$ python -q
>>> import numpy as np
>>> import numpy.linalg as la
>>> np.set_printoptions(precision=1, suppress=True, linewidth=100)
>>> s = 20 * 0.2 ** np.arange(4)
>>> rng = np.random.default_rng(67)
>>> E = rng.normal(size=(20, 4)) * rng.permutation(s)
>>> E.round(1) + 0
array([[ -2.3,   0. ,   0. ,  -7.5],
       [  5.7,   0.7,   0.1,  13. ],
       [ -4.4,   0.8,  -0.1,  -4.2],
       [  4.9,  -1. ,  -0.3, -21.1],
       [  7.2,   0. ,   0.1, -10. ],
       [ -7.1,   0.3,   0.1,  -4.7],
       [  2.7,  -0.7,   0.1,  16.1],
       [ -3.4,  -0.4,   0. , -35.8],
       [  0.9,  -0.3,   0. ,  -6.1],
       [ -7.5,  -0.7,  -0.2,  19.1],
       [ -0.6,  -0.7,   0.1, -19.4],
       [ -0.9,  -0.4,  -0.2, -35.5],
       [ -2. ,   0. ,   0.1, -22.1],
       [ -2. ,   0. ,   0. , -14.6],
       [  4. ,   0.3,   0.2,  18.7],
       [  3.8,   0.3,  -0.3,  13.5],
       [  3.4,   0.1,   0. , -14.8],
       [ -3. ,   1. ,  -0.1, -41.6],
       [ -0.7,  -0.6,  -0.2,   8.9],
       [-10.2,   0.2,  -0.1, -16.2]])
>>> W2 = E[[17, 9]].astype(float)
>>> for _ in range(5):
...     idx = la.norm(E[:, None] - W2, axis=-1).argmin(axis=1)
...     W2 = np.array([E[idx == j].mean(axis=0) for j in range(2)])
... 
>>> idx
array([1, 1, 1, 0, 1, 1, 1, 0, 1, 1, 0, 0, 0, 0, 1, 1, 0, 0, 1, 0])
>>> np.bincount(idx)
array([ 9, 11])
>>> W2[1] - W2[0]
array([ 1.7,  0.2,  0.1, 29.7])
>>> W2.round(1) + 0
array([[ -1.5,  -0.2,  -0.1, -24.5],
       [  0.2,   0. ,   0. ,   5.2]])
>>> dist = la.norm(E[:, None] - E[None], axis=-1)
>>> np.flatnonzero(dist[15] < dist.mean() / 2)
array([ 1,  6, 14, 15, 18])
>>> dist.mean(axis=1).argmax()
np.int64(17)
>>> la.norm(E, axis=1)
array([ 7.9, 14.2,  6.1, 21.7, 12.3,  8.5, 16.3, 36. ,  6.2, 20.5, 19.4, 35.5, 22.2, 14.7, 19.1,
       14. , 15.1, 41.7,  8.9, 19.1])
>>> (dist + 1e9 * np.eye(20)).round(6).argmin(axis=1)
array([ 8, 15,  5, 10, 16,  2, 15, 11,  0,  6, 12,  7, 10, 10,  6,  1, 13,  7, 15, 13])
>>> dist.shape
(20, 20)
>>> dist[15].round(6).argsort(kind="stable")[:4]
array([15,  1,  6, 14])
>>> M = np.load("run6.npy")
>>> M
array([[ 0.3, -0.5,  0.1,  0.9,  0.4],
       [ 0.3,  0.3, -0.2, -0.5, -1.5],
       [-0.3, -0.5,  0. , -0.3,  0.5],
       [ 0.4, -0.9, -1.1, -0.9, -0.5],
       [-0.3,  1.5,  0.1,  0.1, -0.9],
       [-0.7,  0.2, -0.8, -0.7,  1.2],
       [ 1. ,  0. ,  1.4,  1.4,  2.2],
       [-0.6, -1.3, -0.1,  0.1, -1.3],
       [-0.9,  0.5, -0.7,  0.2,  1.2],
       [ 4.5, -3. ,  2.1, -7.2, -3.6],
       [ 0.7, -1.3,  0.3, -0.3, -0.3],
       [-0.9, -0.3,  0. ,  0.3,  0.1],
       [ 1.4, -0.8, -0.3,  0.5,  0.7],
       [ 0.4, -1.3, -0.6,  0.4, -0.2]])
>>> # row 9 dominates
>>> idx = M[:, 1] > np.median(M[:, 1])
>>> r0 = M[idx].mean(axis=0) - M[~idx].mean(axis=0)
>>> round(float((((M - M.mean(axis=0)) @ r0 > 0) == idx).mean()), 1)
0.8
>>> ((M - M.mean(axis=0)) @ r0 > 0).astype(int)
array([1, 1, 1, 0, 1, 1, 1, 0, 1, 0, 0, 1, 1, 0])
>>> Xs = (M - M.mean(axis=0)) / M.std(axis=0)
>>> np.argwhere(np.abs(Xs) > 2)
array([[9, 0],
       [9, 1],
       [9, 2],
       [9, 3],
       [9, 4]])
>>> b = la.lstsq(np.delete(Xs, 2, axis=1), Xs[:, 2])[0]
>>> np.abs(b).argmax()
np.int64(0)
>>> cov = np.cov(M, rowvar=False)
>>> np.round(np.median(M, axis=0), 1) + 0
array([ 0.3, -0.5,  0. ,  0.1,  0. ])
>>> cov
array([[ 1.9, -1. ,  0.9, -2.2, -1.1],
       [-1. ,  1.1, -0.4,  1.4,  0.8],
       [ 0.9, -0.4,  0.7, -0.9, -0.4],
       [-2.2,  1.4, -0.9,  4.2,  2.2],
       [-1.1,  0.8, -0.4,  2.2,  2. ]])
>>> la.eigvalsh(cov)[::-1]
array([7.6, 1.1, 0.6, 0.5, 0.2])
>>> cov.shape
(5, 5)
>>> np.argwhere(np.triu(np.abs(np.corrcoef(M.T)) > 0.8, 1))
array([], shape=(0, 2), dtype=int64)
>>> np.argsort(-M.std(axis=0).round(6), kind="stable")
array([3, 4, 0, 1, 2])
>>> vals, V = la.eig(cov)
>>> np.sort(la.eigvals(la.inv(cov)))
array([0.1, 0.9, 1.7, 2.1, 4.8])
>>> vals
array([7.6, 1.1, 0.2, 0.5, 0.6])
>>> F = np.loadtxt("mat.csv", delimiter=",")
>>> F
array([[ 2.,  0.,  2.,  3.,  1.],
       [ 4.,  1.,  3.,  3.,  3.],
       [ 5.,  2.,  6.,  5.,  3.],
       [ 5.,  3.,  9.,  5.,  6.],
       [ 8.,  6., 11.,  8.,  8.],
       [ 9.,  6., 11., 10.,  9.],
       [11.,  8., 12., 13., 12.],
       [13., 10., 12., 16., 14.],
       [13., 11., 13., 18., 16.],
       [13., 11., 16., 18., 18.],
       [14., 13., 18., 18., 21.],
       [16., 14., 19., 21., 23.],
       [16., 16., 21., 24., 25.],
       [18., 18., 21., 25., 26.],
       [19., 20., 21., 27., 26.],
       [22., 23., 22., 28., 29.],
       [25., 25., 24., 31., 31.],
       [26., 27., 26., 33., 34.],
       [28., 29., 29., 34., 36.],
       [31., 30., 31., 34., 36.],
       [34., 32., 34., 36., 39.],
       [37., 32., 35., 39., 39.],
       [38., 32., 36., 42., 41.],
       [38., 34., 36., 43., 43.],
       [39., 36., 39., 46., 46.],
       [40., 36., 40., 46., 49.],
       [42., 36., 40., 46., 51.],
       [42., 37., 41., 49., 53.],
       [43., 38., 44., 50., 55.],
       [43., 38., 45., 51., 56.]])
>>> M2 = np.c_[F[:, :4] @ np.array([[-9, -2, 6, 7], [7, 3, -6, -5], [9, 4, 4, -8], [4, -5, 2, -7]]), np.array([0, 1, 2, 0, 0, 3, 2, 1, 0, 3, 0, 3, 2, 0, 3, 1, 0, 2, 0, 2, 2, 1, 2, 2, 0, 3, 2, 3, 0, 3])]
>>> M2
array([[  12.,  -11.,   26.,  -23.,    0.],
       [  10.,   -8.,   36.,  -22.,    1.],
       [  43.,   -5.,   52.,  -58.,    2.],
       [  77.,   10.,   58.,  -87.,    0.],
       [ 101.,    6.,   72., -118.,    0.],
       [ 100.,   -6.,   82., -125.,    3.],
       [ 117.,  -15.,   92., -150.,    2.],
       [ 125.,  -28.,   98., -167.,    1.],
       [ 149.,  -31.,  100., -194.,    0.],
       [ 176.,  -19.,  112., -218.,    3.],
       [ 199.,   -7.,  114., -237.,    0.],
       [ 209.,  -19.,  130., -257.,    3.],
       [ 253.,  -20.,  132., -304.,    2.],
       [ 253.,  -23.,  134., -307.,    0.],
       [ 266.,  -29.,  132., -324.,    3.],
       [ 273.,  -27.,  138., -333.,    1.],
       [ 290.,  -34.,  158., -359.,    0.],
       [ 321.,  -32.,  164., -392.,    2.],
       [ 348.,  -23.,  178., -419.,    0.],
       [ 346.,  -18.,  198., -419.,    2.],
       [ 368.,  -16.,  220., -446.,    2.],
       [ 362.,  -33.,  248., -454.,    1.],
       [ 374.,  -46.,  264., -476.,    2.],
       [ 392.,  -45.,  254., -493.,    2.],
       [ 436.,  -44.,  266., -541.,    0.],
       [ 436.,  -42.,  276., -542.,    3.],
       [ 418.,  -46.,  288., -528.,    2.],
       [ 446.,  -54.,  292., -562.,    3.],
       [ 475.,  -46.,  306., -591.,    0.],
       [ 488.,  -47.,  312., -606.,    3.]])
>>> np.round(la.norm(M2 - F @ la.lstsq(F, M2)[0], axis=0), 1) + 0
array([0. , 0. , 0. , 0. , 6.1])
>>> vec = np.array([1, 0, 2, 1, 1])
>>> rhs = F @ vec
>>> rhs
array([ 10.,  16.,  25.,  34.,  46.,  50.,  60.,  67.,  73.,  81.,  89.,  98., 107., 111., 114.,
       123., 135., 145., 156., 163., 177., 185., 193., 196., 209., 215., 219., 226., 236., 240.])
>>> np.round(la.pinv(F) @ F, 1) + 0
array([[1., 0., 0., 0., 0.],
       [0., 1., 0., 0., 0.],
       [0., 0., 1., 0., 0.],
       [0., 0., 0., 1., 0.],
       [0., 0., 0., 0., 1.]])
>>> np.round(la.solve(F.T @ F, F.T @ rhs), 1) + 0
array([1., 0., 2., 1., 1.])
>>> np.round(la.lstsq(F, rhs)[0], 1) + 0
array([1., 0., 2., 1., 1.])
>>> rhs = rhs + 0.1 * rng.normal(size=30)
>>> rhs
array([ 10.2,  16. ,  25. ,  34.1,  46. ,  50. ,  59.9,  66.9,  73. ,  80.9,  89. ,  97.9, 107.1,
       111. , 113.9, 123. , 135. , 145. , 155.9, 162.9, 177. , 185.1, 193.1, 196.1, 208.9, 215.1,
       218.9, 226. , 236. , 239.8])
>>> b, *_ = la.lstsq(F, rhs)
>>> np.round(F.T @ (rhs - F @ b), 1) + 0
array([0., 0., 0., 0., 0.])
>>> [round(float(la.norm(la.solve(F.T @ F + lam * np.eye(5), F.T @ rhs))), 2) for lam in (0, 1, 10, 100)]
[2.65, 2.64, 2.59, 2.36]
>>> b.round()
array([1., 0., 2., 1., 1.])
>>> q, V = la.qr(F[:, :2])[0], la.qr(F[:, 2:])[0]
>>> s = la.svd(q.T @ V, compute_uv=False)
>>> np.degrees(np.arccos(s.clip(0, 1)))
array([ 3.6, 61.1])
>>> s
array([1. , 0.5])
>>> np.round(la.norm(q @ q.T - V @ V.T, 2), 1)
np.float64(1.0)
>>> idx = rng.permutation(5)
>>> M2 = F[:, idx] * rng.choice([-1, 1], 5)
>>> M2
array([[  3.,   2.,  -2.,  -0.,  -1.],
       [  3.,   3.,  -4.,  -1.,  -3.],
       [  5.,   6.,  -5.,  -2.,  -3.],
       [  5.,   9.,  -5.,  -3.,  -6.],
       [  8.,  11.,  -8.,  -6.,  -8.],
       [ 10.,  11.,  -9.,  -6.,  -9.],
       [ 13.,  12., -11.,  -8., -12.],
       [ 16.,  12., -13., -10., -14.],
       [ 18.,  13., -13., -11., -16.],
       [ 18.,  16., -13., -11., -18.],
       [ 18.,  18., -14., -13., -21.],
       [ 21.,  19., -16., -14., -23.],
       [ 24.,  21., -16., -16., -25.],
       [ 25.,  21., -18., -18., -26.],
       [ 27.,  21., -19., -20., -26.],
       [ 28.,  22., -22., -23., -29.],
       [ 31.,  24., -25., -25., -31.],
       [ 33.,  26., -26., -27., -34.],
       [ 34.,  29., -28., -29., -36.],
       [ 34.,  31., -31., -30., -36.],
       [ 36.,  34., -34., -32., -39.],
       [ 39.,  35., -37., -32., -39.],
       [ 42.,  36., -38., -32., -41.],
       [ 43.,  36., -38., -34., -43.],
       [ 46.,  39., -39., -36., -46.],
       [ 46.,  40., -40., -36., -49.],
       [ 46.,  40., -42., -36., -51.],
       [ 49.,  41., -42., -37., -53.],
       [ 50.,  44., -43., -38., -55.],
       [ 51.,  45., -43., -38., -56.]])
>>> U, _, VT = la.svd(F.T @ M2)
>>> np.round(U @ VT, 1) + 0
array([[ 0.,  0., -1.,  0.,  0.],
       [ 0.,  0.,  0., -1.,  0.],
       [ 0.,  1.,  0.,  0.,  0.],
       [ 1.,  0.,  0.,  0.,  0.],
       [ 0.,  0.,  0.,  0., -1.]])
>>> idx
array([3, 2, 0, 1, 4])
>>> q, r_ = la.qr(F)
>>> np.allclose(r_.T @ r_, F.T @ F)
True
>>> q.round(1) + 0
array([[ 0. , -0.2,  0. ,  0.2, -0.1],
       [ 0. , -0.3,  0.1,  0. ,  0. ],
       [ 0. , -0.2, -0.1,  0. , -0.3],
       [ 0. , -0.1, -0.4, -0.3, -0.1],
       [-0.1, -0.1, -0.3, -0.3, -0.2],
       [-0.1, -0.2, -0.2, -0.1, -0.2],
       [-0.1, -0.2, -0.1,  0.1, -0.1],
       [-0.1, -0.2,  0.1,  0.3, -0.2],
       [-0.1, -0.1,  0. ,  0.4, -0.2],
       [-0.1, -0.1, -0.3,  0.2, -0.1],
       [-0.1,  0. , -0.3, -0.1,  0.1],
       [-0.1, -0.1, -0.3,  0.1,  0.1],
       [-0.1,  0.1, -0.4,  0.2,  0. ],
       [-0.1,  0.2, -0.2,  0.2,  0. ],
       [-0.1,  0.3, -0.1,  0.2, -0.2],
       [-0.1,  0.3,  0. ,  0.1,  0. ],
       [-0.2,  0.2,  0.1,  0.1, -0.1],
       [-0.2,  0.3,  0.1,  0.1,  0. ],
       [-0.2,  0.3,  0. , -0.1, -0.1],
       [-0.2,  0.2,  0. , -0.3, -0.1],
       [-0.2,  0.1,  0. , -0.5, -0.1],
       [-0.3, -0.2,  0.2, -0.2, -0.3],
       [-0.3, -0.2,  0.2,  0. , -0.3],
       [-0.3,  0. ,  0.2,  0. , -0.2],
       [-0.3,  0.1,  0. ,  0. , -0.2],
       [-0.3,  0. ,  0. ,  0. ,  0.1],
       [-0.3, -0.2,  0.2,  0. ,  0.4],
       [-0.3, -0.1,  0.1,  0.2,  0.3],
       [-0.3, -0.1, -0.1,  0. ,  0.3],
       [-0.3, -0.1, -0.2,  0. ,  0.3]])
>>> r_
array([[-146.7, -133.1, -147.8, -171. , -179. ],
       [   0. ,   10.4,    1.3,    6.4,    7.7],
       [   0. ,    0. ,  -11.2,   -6.8,   -8.6],
       [   0. ,    0. ,    0. ,    9.1,    5.6],
       [   0. ,    0. ,    0. ,    0. ,    8.6]])
>>> M2 = np.array([[-5, -1, -1, -5, 0],
...     [-5, -5, 1, 3, 2],
...     [3, 1, -5, 0, -3],
...     [2, 3, 2, 5, -4],
...     [-3, -3, 2, 5, 2]])
>>> data = M2 - M2.T
>>> data
array([[ 0,  4, -4, -7,  3],
       [-4,  0,  0,  0,  5],
       [ 4,  0,  0, -2, -5],
       [ 7,  0,  2,  0, -9],
       [-3, -5,  5,  9,  0]])
>>> # null space of dimension 1
>>> t = np.radians(36)
>>> r_ = np.eye(5)
>>> r_[2, 2] = r_[4, 4] = np.cos(t)
>>> r_[2, 4], r_[4, 2] = -np.sin(t), np.sin(t)
>>> r_
array([[ 1. ,  0. ,  0. ,  0. ,  0. ],
       [ 0. ,  1. ,  0. ,  0. ,  0. ],
       [ 0. ,  0. ,  0.8,  0. , -0.6],
       [ 0. ,  0. ,  0. ,  1. ,  0. ],
       [ 0. ,  0. ,  0.6,  0. ,  0.8]])
>>> M2 = data @ r_.T
>>> np.round(la.det(r_), 1), round(float(np.trace(r_)), 1)
(np.float64(1.0), 4.6)
>>> M2
array([[ 0. ,  4. , -5. , -7. ,  0.1],
       [-4. ,  0. , -2.9,  0. ,  4. ],
       [ 4. ,  0. ,  2.9, -2. , -4. ],
       [ 7. ,  0. ,  6.9,  0. , -6.1],
       [-3. , -5. ,  4. ,  9. ,  2.9]])
>>> np.allclose(data @ data.T, M2 @ M2.T)
True
>>> r0 = np.array([-5, 0, 0])
>>> np.convolve(data[2], r0)
array([-20,   0,   0,  10,  25,   0,   0])
>>> np.polyval(r0, data[2])
array([ -80,    0,    0,  -20, -125])
>>> np.cross(data[2, :3], data[1, :3])
array([0, 0, 0])
